>>> import numpy as np
>>> import numpy.linalg as la
>>> np.set_printoptions(precision=3, suppress=True, linewidth=140)
>>> data = np.loadtxt("arr.csv", delimiter=",")
>>> data
array([[ -1.7  ,  -0.022,  -0.1  ,  -1.3  ,   1.6  ,  -2.   ,  -1.9  ,  -2.1  ,   0.   ,   0.7  ],
       [  0.5  ,  -2.91 ,  -0.6  ,  -0.2  ,   0.8  ,   1.7  ,  -0.1  ,  -0.3  ,  -0.6  ,  -0.7  ],
       [  1.6  ,   2.149,   0.4  ,  -1.8  ,  -0.1  ,  -1.2  ,  -0.3  ,   0.7  ,   0.4  ,  -1.6  ],
       [  1.6  ,   6.802,   0.3  ,   0.2  ,  -0.7  ,   0.1  ,  -1.4  ,  -0.9  ,   1.4  ,  -0.5  ],
       [  0.2  ,   1.86 ,  -0.2  ,  -0.8  ,   0.1  ,   0.5  ,   0.9  ,   2.1  ,   0.4  ,   0.2  ],
       [ -0.1  ,   0.033,  -0.5  ,   0.1  ,  -0.9  ,  -3.4  ,  -0.8  ,  -1.8  ,   0.   ,  -0.9  ],
       [  0.1  ,   0.01 ,   0.   ,  -0.8  ,   0.5  ,  -1.4  ,   2.4  ,   0.8  ,   0.   ,  -0.8  ],
       [  0.1  ,  -1.157,   0.2  ,  -0.1  ,   0.7  ,  -0.5  ,  -0.6  ,   0.5  ,  -0.2  ,  -0.7  ],
       [ -0.9  ,  -5.346,   0.6  ,  -0.7  ,  -0.1  ,  -0.5  ,  -0.2  ,  -0.7  ,  -1.1  ,  -1.7  ],
       [  1.1  ,  -4.595,   0.6  ,   0.7  ,   0.2  ,  -2.5  ,   0.1  ,  -0.6  ,  -0.9  ,   1.3  ],
       [ -0.4  ,   5.467,   0.5  ,   0.7  ,  -0.7  ,  -0.8  ,   1.6  ,  -0.9  ,   1.1  ,   1.   ],
       [  0.3  ,  -5.501,  -1.   ,  -0.2  ,   1.   ,  -0.1  ,   1.   ,  -0.6  ,  -1.1  ,  -0.5  ],
       [ -0.3  , -13.514,  -1.2  ,  -1.4  ,  -0.5  ,   0.1  ,   0.1  ,   0.6  ,  -2.7  ,  -1.   ],
       [ -0.1  ,  -3.083,   1.   ,  -0.9  ,   1.6  ,  -0.4  ,  -0.3  ,  -2.   ,  -0.6  ,  -0.5  ],
       [ -0.1  ,  -0.783,   0.7  ,  -0.1  ,  -0.6  ,   2.4  ,   0.2  ,   0.9  ,  -0.2  ,  -0.3  ],
       [ -0.1  ,  -2.108,   0.5  ,  -0.8  ,   0.7  ,  -0.4  ,   1.4  ,   1.2  ,  -0.4  ,   0.1  ],
       [  0.4  ,  -2.211,  -1.   ,   0.   ,  -0.3  ,  -0.6  ,   0.6  ,   1.3  ,  -0.5  ,  -1.   ],
       [ -0.8  ,  -0.081,  -0.4  ,   0.3  ,  -0.1  ,  -1.3  ,   0.5  ,  -0.2  ,   0.   ,   0.9  ],
       [ -0.6  ,  -3.953,   0.1  ,  -0.9  ,   0.1  ,  -0.2  ,   0.4  ,  -2.1  ,  -0.8  ,  -1.1  ],
       [  0.9  ,   7.44 ,  -1.5  ,  -0.6  ,   1.7  ,  -2.1  ,  -0.2  ,   2.2  ,   1.5  ,   0.   ]])
>>> # column 1 dominates
>>> G = np.cov(data, rowvar=False)
>>> np.argwhere(np.triu(np.abs(np.corrcoef(data.T)) > 0.8, 1))
array([[1, 8]])
>>> np.polyfit(data[:, 4], data[:, 5], 1)
array([-0.185, -0.584])
>>> cent = data[[4, 19]].astype(float)
>>> for _ in range(3):
...     idx = la.norm(data[:, None] - cent, axis=-1).argmin(axis=1)
...     cent = np.array([data[idx == j].mean(axis=0) for j in range(2)])
... 
>>> idx
array([0, 0, 1, 1, 0, 0, 0, 0, 0, 0, 1, 0, 0, 0, 0, 0, 0, 0, 0, 1])
>>> np.bincount(idx)
array([16,  4])
>>> cent[1] - cent[0]
array([ 1.05 ,  8.175,  0.006,  0.069, -0.25 , -0.463, -0.306,  0.463,  1.644,  0.1  ])
>>> np.abs(cent[1] - cent[0]).argmax()
np.int64(1)
